$ python3 -q
>>> import numpy as np
>>> np.set_printoptions(precision=2, suppress=True, linewidth=200, floatmode="fixed")
>>> data = np.array([[4, 4, 4, 4], [4, 8, 8, 8], [4, 8, 12, 12], [4, 8, 12, 16]])
>>> print(np.round(np.linalg.norm(data) ** 2 / np.linalg.norm(data, 2) ** 2, 2))
1.02
>>> print(round(float(np.linalg.norm(data, "nuc")), 2))
40.0
>>> print(np.round(np.linalg.norm(data[1] - data[2]), 2))
5.66
>>> print(np.linalg.norm(data, axis=1))
[ 8.00 14.42 19.18 21.91]
>>> print(np.linalg.norm(data, axis=1).argmax())
3
>>> mat = np.load("test7.npy")
>>> print(mat)
[[ 1 -1 -1 -2  1  1  0  1]
 [ 1  0  1  0 -2 -2 -2 -2]
 [ 0  2 -2  0 -1  0  1  2]
 [-2 -1  0  0 -2 -2  2 -2]
 [ 2  0 -2 -2 -1  0 -1 -1]
 [ 1  1  0 -1  2 -2 -1 -1]
 [ 0  0 -2  1 -1  0  1 -1]
 [ 0  0 -1 -1  0 -1  1  0]]
>>> x = np.array([2, 2, 2, 2, 0, 1, 1, 1])
>>> h = np.maximum(mat @ x, 0)
>>> print(h)
[0 0 3 0 0 0 0 0]
>>> print(np.flatnonzero(h > 1e-9))
[2]
>>> print(mat.T @ h)
[ 0  6 -6  0 -3  0  3  6]
>>> Y = mat / np.linalg.norm(mat, axis=1, keepdims=True)
>>> cov = Y @ Y.T
>>> print((np.abs(cov) > 0.9).astype(int))
[[1 0 0 0 0 0 0 0]
 [0 1 0 0 0 0 0 0]
 [0 0 1 0 0 0 0 0]
 [0 0 0 1 0 0 0 0]
 [0 0 0 0 1 0 0 0]
 [0 0 0 0 0 1 0 0]
 [0 0 0 0 0 0 1 0]
 [0 0 0 0 0 0 0 1]]
>>> print(round(float(np.degrees(np.arccos(np.clip(cov[4, 3], -1, 1)))), 2))
96.47
>>> print((cov - 2 * np.eye(8)).round(6).argmax(axis=1))
[4 4 7 6 0 1 3 3]
>>> print(np.argwhere(np.triu(np.abs(cov) > 0.95, 1)))
[]
>>> F = np.array([[-4.95, -2.0, 0.0], [4.0, 6.05, -9.0], [-5.0, -2.0, 0.05]])
>>> print(F)
[[-4.95 -2.00  0.00]
 [ 4.00  6.05 -9.00]
 [-5.00 -2.00  0.05]]
>>> hat = np.triu(np.array([[1, 2, 1], [1, 1, 1], [1, 1, 0]]), 1) + np.eye(3)
>>> Y = hat @ F @ np.linalg.inv(hat)
>>> print(round(float(np.trace(Y)), 2), np.round(np.trace(F), 2))
1.15 1.15
>>> print(hat @ F - F @ hat)
[[  3.00  20.00 -11.00]
 [ -5.00 -10.00 -10.00]
 [  0.00  10.00   7.00]]
>>> print(round(float(np.linalg.det(Y)), 2))
-2.0
>>> print(Y)
[[ -1.95  12.00 -28.00]
 [ -1.00   6.05 -14.00]
 [ -5.00   8.00  -2.95]]
>>> arr = np.diag(np.array([1, 2, 1, 0, 0, 0, 3]))
>>> print(arr)
[[1 0 0 0 0 0 0]
 [0 2 0 0 0 0 0]
 [0 0 1 0 0 0 0]
 [0 0 0 0 0 0 0]
 [0 0 0 0 0 0 0]
 [0 0 0 0 0 0 0]
 [0 0 0 0 0 0 3]]
>>> print(np.linalg.matrix_rank(arr - arr[0, 0] * np.eye(7)))
5
>>> print(np.sort(np.linalg.eigvals(arr)))
[0.00 0.00 0.00 1.00 1.00 2.00 3.00]
>>> print([int(np.linalg.matrix_rank(np.linalg.matrix_power(arr, p))) for p in range(1, 8)])
[4, 4, 4, 4, 4, 4, 4]
>>> print(np.prod(np.diag(arr)), round(np.linalg.det(arr), 2))
0 0.0
>>> rng = np.random.default_rng(992)
>>> Y = arr + rng.integers(-2, 3, (7, 4)) @ rng.integers(-2, 3, (4, 7))
>>> print(Y)
[[ 1 -6  0 -3  6 -5  0]
 [-3  6  1 -4 -2 -5  6]
 [-4  2 -2 -7  1 -7  1]
 [-2  4 -6 -2 -4  0 -4]
 [ 3 -4  1  4 -4 -1  6]
 [ 0  0 -2  0 -6 -4  6]
 [ 4 -6  5  5  1  1  8]]
>>> print(np.round(np.linalg.svd(Y - arr, compute_uv=False), 2) + 0)
[18.15 14.80 12.60  6.54  0.00  0.00  0.00]
>>> print(Y - arr)
[[ 0 -6  0 -3  6 -5  0]
 [-3  4  1 -4 -2 -5  6]
 [-4  2 -3 -7  1 -7  1]
 [-2  4 -6 -2 -4  0 -4]
 [ 3 -4  1  4 -4 -1  6]
 [ 0  0 -2  0 -6 -4  6]
 [ 4 -6  5  5  1  1  5]]
>>> print(np.linalg.matrix_rank(Y - arr, tol=1e-8))
4
>>> M = np.array([[3, 4, 5, 6, 7, 8, 9],
...     [10, 11, 12, 13, 14, 15, 16],
...     [17, 18, 19, 20, 21, 22, 23]])
>>> print(np.round(np.linalg.norm(M, 2) / np.linalg.norm(M), 2))
1.0
>>> print(np.linalg.matrix_rank(M, rtol=0.1))
1
>>> ev, vecs = np.linalg.eigh(arr)
>>> print(np.linalg.svd(arr, compute_uv=False))
[3.00 2.00 1.00 1.00 0.00 0.00 0.00]
>>> print(np.linalg.eigvalsh(arr + 3 * np.eye(7)))
[3.00 3.00 3.00 4.00 4.00 5.00 6.00]
>>> print(np.linalg.eigvalsh(arr @ arr))
[0.00 0.00 0.00 1.00 1.00 4.00 9.00]
>>> theta = np.radians(90)
>>> R = np.eye(7)
>>> R[4, 4] = R[1, 1] = np.cos(theta)
>>> R[4, 1], R[1, 4] = -np.sin(theta), np.sin(theta)
>>> print(R.round(2) + 0)
[[ 1.00  0.00  0.00  0.00  0.00  0.00  0.00]
 [ 0.00  0.00  0.00  0.00  1.00  0.00  0.00]
 [ 0.00  0.00  1.00  0.00  0.00  0.00  0.00]
 [ 0.00  0.00  0.00  1.00  0.00  0.00  0.00]
 [ 0.00 -1.00  0.00  0.00  0.00  0.00  0.00]
 [ 0.00  0.00  0.00  0.00  0.00  1.00  0.00]
 [ 0.00  0.00  0.00  0.00  0.00  0.00  1.00]]
>>> Y = M @ R.T
>>> print(Y)
[[  3.00   7.00   5.00   6.00  -4.00   8.00   9.00]
 [ 10.00  14.00  12.00  13.00 -11.00  15.00  16.00]
 [ 17.00  21.00  19.00  20.00 -18.00  22.00  23.00]]
>>> print(np.round(np.linalg.svd(M, compute_uv=False), 2) + 0, np.round(np.linalg.svd(Y, compute_uv=False), 2) + 0)
[65.62  3.66  0.00] [65.62  3.66  0.00]
>>> print(np.allclose(M @ M.T, Y @ Y.T))
True
>>> print(round(np.linalg.det(R), 2), np.trace(R))
1.0 5.0
>>> U, sv, Vt = np.linalg.svd(Y, full_matrices=False)
>>> print(np.round(U.T @ U, 2) + 0)
[[1.00 0.00 0.00]
 [0.00 1.00 0.00]
 [0.00 0.00 1.00]]
>>> print(np.abs(Vt[0]))
[0.30 0.40 0.35 0.37 0.33 0.42 0.45]
>>> print(np.round(np.sqrt((sv ** 2).sum()), 2), np.round(np.linalg.norm(Y), 2))
65.72 65.72
>>> print(np.round(Vt @ Vt.T, 2) + 0)
[[1.00 0.00 0.00]
 [0.00 1.00 0.00]
 [0.00 0.00 1.00]]
>>> print(np.cumsum(sv ** 2) / np.sum(sv ** 2))
[1.00 1.00 1.00]
>>> print(np.abs(U[:, 0]).round(6).argmax())
2
>>> print(sv.round(2) + 0)
[65.62  3.66  0.00]
>>> feats = np.load("w.npy")
>>> print(feats)
[[ 14  35 -10 -14  13 -20]
 [  2  13  10 -10  -5  -4]
 [  8  24   1 -12   9 -10]
 [  6  15  -1  -6  22  -2]
 [-16 -38  17  14  -3  28]
 [  2   1 -12   2 -19 -12]
 [  2   9   2  -6 -13  -8]]
>>> rank = np.linalg.matrix_rank(feats)
>>> print(rank)
3
>>> ns = np.linalg.svd(feats)[2][rank:].T
>>> print([int(np.linalg.matrix_rank(feats[:i])) for i in range(1, len(feats) + 1)])
[1, 2, 3, 3, 3, 3, 3]
>>> print([int(np.linalg.matrix_rank(feats[:, :j + 1])) for j in range(6)])
[1, 2, 3, 3, 3, 3]
>>> print([int(np.linalg.matrix_rank(np.delete(feats, i, axis=0))) for i in range(7)])
[3, 3, 3, 3, 3, 3, 3]
>>> print(np.linalg.matrix_rank(feats.T @ feats), np.linalg.matrix_rank(feats @ feats.T))
3 3
>>> m1 = np.load("mat.npy")
>>> print(m1)
[[ 0.00  0.90  0.11  0.43]
 [-0.46  0.19 -0.85 -0.18]
 [ 0.86  0.18 -0.37 -0.29]
 [ 0.20 -0.36 -0.36  0.84]]
>>> f, r1 = m1[0], m1[1]
>>> print(np.round(f @ r1, 2))
0.0
>>> print(round(f @ f, 2))
1.0
>>> p = (f @ r1) / (f @ f) * f
>>> print(np.outer(f, r1))
[[-0.00  0.00 -0.00 -0.00]
 [-0.42  0.17 -0.76 -0.16]
 [-0.05  0.02 -0.09 -0.02]
 [-0.20  0.08 -0.36 -0.08]]
>>> print(round(float(np.linalg.norm(f + r1) ** 2 + np.linalg.norm(f - r1) ** 2), 2))
4.0
>>> cov = m1.T @ m1
>>> print((m1 @ m1.T).shape)
(4, 4)
>>> print(np.diag(cov))
[1.00 1.00 1.00 1.00]
>>> print(np.linalg.eigvalsh(cov)[::-1])
[1.00 1.00 1.00 1.00]
>>> print(round(np.linalg.det(m1[::-1]), 2))
-1.0
>>> print(np.round(np.poly(m1), 2) + 0)
[ 1.00 -0.65  0.00  0.65 -1.00]
>>> print(np.round(np.linalg.det(2 * m1), 2), round(float(np.linalg.det(m1)), 2))
-16.0 -1.0
>>> J = np.load("out4.npy")
>>> print(J)
[[0 0 1 2 5]
 [0 0 1 4 2]
 [0 0 0 5 5]
 [0 0 0 0 4]
 [0 0 0 0 0]]
>>> rank = np.linalg.matrix_rank(J)
>>> print(rank)
3
>>> ns = np.linalg.svd(J)[2][rank:].T
>>> print(np.round(J @ ns, 2) + 0)
[[0.00 0.00]
 [0.00 0.00]
 [0.00 0.00]
 [0.00 0.00]
 [0.00 0.00]]
>>> print(np.round(ns @ ns.T, 2) + 0)
[[1.00 0.00 0.00 0.00 0.00]
 [0.00 1.00 0.00 0.00 0.00]
 [0.00 0.00 0.00 0.00 0.00]
 [0.00 0.00 0.00 0.00 0.00]
 [0.00 0.00 0.00 0.00 0.00]]
>>> print([int(np.linalg.matrix_rank(J[:i])) for i in range(1, len(J) + 1)])
[1, 2, 3, 3, 3]
>>> print(np.linalg.matrix_rank(J, rtol=0.1))
3
>>> print(np.linalg.cond(J) > 100)
True
>>> try:
...     np.linalg.inv(J)
... except np.linalg.LinAlgError as e:
...     print("failed:", e)
... 
failed: Singular matrix
>>> print(np.prod(np.diag(J)), round(float(np.linalg.det(J)), 2))
0 0.0
>>> print([int(np.linalg.matrix_rank(np.linalg.matrix_power(J, p))) for p in range(1, 6)])
[3, 2, 1, 0, 0]
>>> print(np.sort(np.linalg.eigvals(J)))
[0.00 0.00 0.00 0.00 0.00]
>>> print(np.linalg.matrix_rank(J - J[0, 0] * np.eye(5)))
3
>>> print(round(np.trace(np.linalg.pinv(J) @ J), 2))
3.0
>>> try:
...     np.linalg.inv(J)
... except np.linalg.LinAlgError as e:
...     print("failed:", e)
... 
failed: Singular matrix
>>> print(np.linalg.lstsq(J[:-1].T, J[-1])[2])
3
>>> hat = np.triu(np.array([[2, 1, 1, -5, -2],
...     [-2, -1, -5, -5, 5],
...     [2, -1, 0, -3, -2],
...     [-5, -2, -3, -1, -2],
...     [-5, 0, 0, -1, -4]]), 1) + np.eye(5)
>>> Y = hat @ J @ np.linalg.inv(hat)
>>> print(Y)
[[  0.00   0.00   2.00  17.00  30.00]
 [  0.00   0.00   1.00 -18.00 -77.00]
 [  0.00   0.00   0.00   5.00   3.00]
 [  0.00   0.00   0.00   0.00   4.00]
 [  0.00   0.00   0.00   0.00   0.00]]
>>> print(hat @ J - J @ hat)
[[  0.00   0.00   1.00  12.00  -7.00]
 [  0.00   0.00   0.00 -22.00 -35.00]
 [  0.00   0.00   0.00   0.00  -2.00]
 [  0.00   0.00   0.00   0.00   0.00]
 [  0.00   0.00   0.00   0.00   0.00]]
